% ipython --no-banner

In [1]: import numpy as np

In [2]: import numpy.linalg as la

In [3]: np.set_printoptions(precision=2, suppress=True, linewidth=200, floatmode="fixed")

In [4]: def rnd(a):
   ...:     return np.round(a, 2) + 0
   ...: 

In [5]: F = np.loadtxt("out13.csv", delimiter=",")

In [6]: F
Out[6]: 
array([[-11.00,   1.00,  -2.00,   0.00],
       [ -2.00,   2.00,   1.00,  -1.00],
       [ -1.00,   1.00,  -7.00,   1.00],
       [  2.00,   1.00,  -1.00,   6.00]])

In [7]: Q, V = la.qr(F[:, :3])[0], la.qr(F[:, 3:])[0]

In [8]: sig = la.svd(Q.T @ V, compute_uv=False)

In [9]: (sig > 0.9).sum()
Out[9]: np.int64(0)

In [10]: w, V = la.eig(F)

In [11]: rnd(np.sort(la.eigvals(la.inv(F))))
Out[11]: array([-0.15, -0.09,  0.18,  0.45])

In [12]: rnd(np.sort(la.eigvals(F @ F)))
Out[12]: array([  4.93,  31.91,  42.78, 128.37])

In [13]: rnd(la.eigvals(F).sum().real)
Out[13]: np.float64(-10.0)

In [14]: np.einsum("ii->", F)
Out[14]: np.float64(-10.0)

In [15]: rnd(la.eigvals(F))
Out[15]: array([-11.33,  -6.54,   2.22,   5.65])

In [16]: rng = np.random.default_rng(66000)

In [17]: z = rng.permutation(4)

In [18]: print(z)
[0 1 3 2]

In [19]: Y = F[z][:, z]

In [20]: np.diag(Y)
Out[20]: array([-11.00,   2.00,   6.00,  -7.00])

In [21]: rnd(la.det(Y)), rnd(la.det(F[z]))
Out[21]: (np.float64(930.0), np.float64(-930.0))

In [22]: np.trace(Y)
Out[22]: np.float64(-10.0)

In [23]: x = np.array([1, 0, 2, 1])

In [24]: h1 = np.maximum(F @ x, 0)

In [25]: np.maximum(F @ x, 0) - np.maximum(-F @ x, 0)
Out[25]: array([-15.00,  -1.00, -14.00,   6.00])

In [26]: np.flatnonzero(h1 > 1e-9)
Out[26]: array([3])

In [27]: rnd(np.tanh(F @ x))
Out[27]: array([-1.00, -0.76, -1.00,  1.00])

In [28]: F * (h1 > 1e-9)[:, None]
Out[28]: 
array([[-0.00,  0.00, -0.00,  0.00],
       [-0.00,  0.00,  0.00, -0.00],
       [-0.00,  0.00, -0.00,  0.00],
       [ 2.00,  1.00, -1.00,  6.00]])

In [29]: F.T @ h1
Out[29]: array([12.00,  6.00, -6.00, 36.00])

In [30]: np.maximum(F @ (3 * x), 0)
Out[30]: array([ 0.00,  0.00,  0.00, 18.00])

In [31]: arr = np.load("run4.npy")

In [32]: arr
Out[32]: 
array([[1.00, 0.50, 0.25],
       [0.50, 1.00, 0.50],
       [0.25, 0.50, 1.00]])

In [33]: low = la.cholesky(arr)

In [34]: rnd(low)
Out[34]: 
array([[1.00, 0.00, 0.00],
       [0.50, 0.87, 0.00],
       [0.25, 0.43, 0.87]])

In [35]: rnd(low @ low.T)
Out[35]: 
array([[1.00, 0.50, 0.25],
       [0.50, 1.00, 0.50],
       [0.25, 0.50, 1.00]])

In [36]: print(rnd(np.prod(np.diag(low)) ** 2), rnd(la.det(arr)))
0.56 0.56

In [37]: la.eigvalsh(arr).min() > 0
Out[37]: np.True_

In [38]: print(rnd(la.norm(arr) ** 2 / la.norm(arr, 2) ** 2))
1.21

In [39]: rnd(la.norm(arr, axis=1))
Out[39]: array([1.15, 1.22, 1.15])

In [40]: la.norm(arr, axis=1).argmax()
Out[40]: np.int64(1)

In [41]: rnd(la.norm(arr[1], 1)), rnd(la.norm(arr[1], np.inf))
Out[41]: (np.float64(2.0), np.float64(1.0))

In [42]: rnd(la.norm(arr, 1)), rnd(la.norm(arr, np.inf))
Out[42]: (np.float64(2.0), np.float64(2.0))

In [43]: rnd(la.norm(arr, 2))
Out[43]: np.float64(1.84)

In [44]: Q, Rm = la.qr(arr)

In [45]: np.allclose(Rm.T @ Rm, arr.T @ arr)
Out[45]: True

In [46]: print(Q.shape, Rm.shape)
(3, 3) (3, 3)

In [47]: print(rnd(Q))
[[-0.87  0.49  0.00]
 [-0.44 -0.78 -0.45]
 [-0.22 -0.39  0.89]]

In [48]: rnd(Rm)
Out[48]: 
array([[-1.15, -0.98, -0.65],
       [ 0.00, -0.73, -0.66],
       [ 0.00,  0.00,  0.67]])

In [49]: rnd(Q.T @ Q)
Out[49]: 
array([[1.00, 0.00, 0.00],
       [0.00, 1.00, 0.00],
       [0.00, 0.00, 1.00]])

In [50]: print(rnd(Q @ Rm))
[[1.00 0.50 0.25]
 [0.50 1.00 0.50]
 [0.25 0.50 1.00]]

In [51]: print(np.trace(Q @ Q.T))
3.0

In [52]: M = np.load("mat.npy")

In [53]: M
Out[53]: 
array([[ 5, 42, 30],
       [ 5, 42, 30],
       [ 9, 74, 54],
       [ 1, 10,  6],
       [ 0,  2,  0],
       [ 5, 42, 30],
       [ 1, 10,  6],
       [ 9, 74, 54],
       [ 7, 58, 42],
       [ 5, 42, 30],
       [ 0,  2,  0],
       [ 2, 18, 12],
       [ 3, 26, 18],
       [ 8, 66, 48],
       [ 9, 74, 54],
       [ 7, 58, 42],
       [ 5, 42, 30],
       [ 6, 50, 36],
       [ 0,  2,  0],
       [ 1, 10,  6],
       [ 6, 50, 36],
       [ 8, 66, 48],
       [ 7, 58, 42],
       [ 7, 58, 42],
       [ 1, 10,  6]])

In [54]: # rows and columns are dependent

In [55]: U, sig, Vh = la.svd(M, full_matrices=False)

In [56]: print(rnd(U.T @ U))
[[1.00 0.00 0.00]
 [0.00 1.00 0.00]
 [0.00 0.00 1.00]]

In [57]: rnd(U.T @ M @ Vh.T)
Out[57]: 
array([[287.60,   0.00,   0.00],
       [  0.00,   3.23,   0.00],
       [  0.00,   0.00,   0.00]])

In [58]: rnd(sig)
Out[58]: array([287.60,   3.23,   0.00])

In [59]: U.shape, sig.shape, Vh.shape
Out[59]: ((25, 3), (3,), (3, 3))

In [60]: rnd(Vh @ Vh.T)
Out[60]: 
array([[1.00, 0.00, 0.00],
       [0.00, 1.00, 0.00],
       [0.00, 0.00, 1.00]])

In [61]: D = la.norm(M[:, None] - M[None], axis=-1)

In [62]: rnd(la.norm(M, axis=1))
Out[62]: array([51.86, 51.86, 92.05, 11.70,  2.00, 51.86, 11.70, 92.05, 71.95, 51.86,  2.00, 21.73, 31.76, 82.00, 92.05, 71.95, 51.86, 61.90,  2.00, 11.70, 61.90, 82.00, 71.95, 71.95, 11.70])

In [63]: D[18].round(6).argsort(kind="stable")[:4]
Out[63]: array([ 4, 10, 18,  3])

In [64]: rnd(D[18])
Out[64]: array([50.25, 50.25, 90.45, 10.05,  0.00, 50.25, 10.05, 90.45, 70.35, 50.25,  0.00, 20.10, 30.15, 80.40, 90.45, 70.35, 50.25, 60.30,  0.00, 10.05, 60.30, 80.40, 70.35, 70.35, 10.05])

In [65]: x = np.array([9, 9, -4])

In [66]: M @ x
Out[66]: array([303, 303, 531,  75,  18, 303,  75, 531, 417, 303,  18, 132, 189, 474, 531, 417, 303, 360,  18,  75, 360, 474, 417, 417,  75])

In [67]: np.einsum("ij,j->i", M, x)
Out[67]: array([303, 303, 531,  75,  18, 303,  75, 531, 417, 303,  18, 132, 189, 474, 531, 417, 303, 360,  18,  75, 360, 474, 417, 417,  75])

In [68]: la.norm(M @ x) <= la.norm(M, 2) * la.norm(x) + 1e-9
Out[68]: np.True_

In [69]: print((M @ x).argmax())
2

In [70]: feats = np.load("block19.npy")

In [71]: feats
Out[71]: 
array([[-2.00,  1.00,  1.00,  1.00,  1.00],
       [ 1.00, -2.00,  1.00,  1.00,  1.00],
       [ 1.00,  1.00, -2.00,  1.00,  1.00],
       [ 1.00,  1.00,  1.00, -2.00,  1.00],
       [ 1.00,  1.00,  1.00,  1.00, -2.00]])

In [72]: # equal to its transpose

In [73]: w, V = la.eig(feats)

In [74]: rnd(feats @ V[:, 0] - w[0] * V[:, 0])
Out[74]: array([0.00, 0.00, 0.00, 0.00, 0.00])

In [75]: rnd(np.prod(w))
Out[75]: np.float64(162.0)

In [76]: rnd(la.matrix_power(feats, 3))
Out[76]: 
array([[-20.00,   7.00,   7.00,   7.00,   7.00],
       [  7.00, -20.00,   7.00,   7.00,   7.00],
       [  7.00,   7.00, -20.00,   7.00,   7.00],
       [  7.00,   7.00,   7.00, -20.00,   7.00],
       [  7.00,   7.00,   7.00,   7.00, -20.00]])

In [77]: rnd(np.sort(np.abs(la.eigvals(feats))))
Out[77]: array([2.00, 3.00, 3.00, 3.00, 3.00])

In [78]: np.allclose(feats, feats.T)
Out[78]: True

In [79]: feats @ feats
Out[79]: 
array([[ 8.00, -1.00, -1.00, -1.00, -1.00],
       [-1.00,  8.00, -1.00, -1.00, -1.00],
       [-1.00, -1.00,  8.00, -1.00, -1.00],
       [-1.00, -1.00, -1.00,  8.00, -1.00],
       [-1.00, -1.00, -1.00, -1.00,  8.00]])

In [80]: (feats + feats.T) / 2
Out[80]: 
array([[-2.00,  1.00,  1.00,  1.00,  1.00],
       [ 1.00, -2.00,  1.00,  1.00,  1.00],
       [ 1.00,  1.00, -2.00,  1.00,  1.00],
       [ 1.00,  1.00,  1.00, -2.00,  1.00],
       [ 1.00,  1.00,  1.00,  1.00, -2.00]])
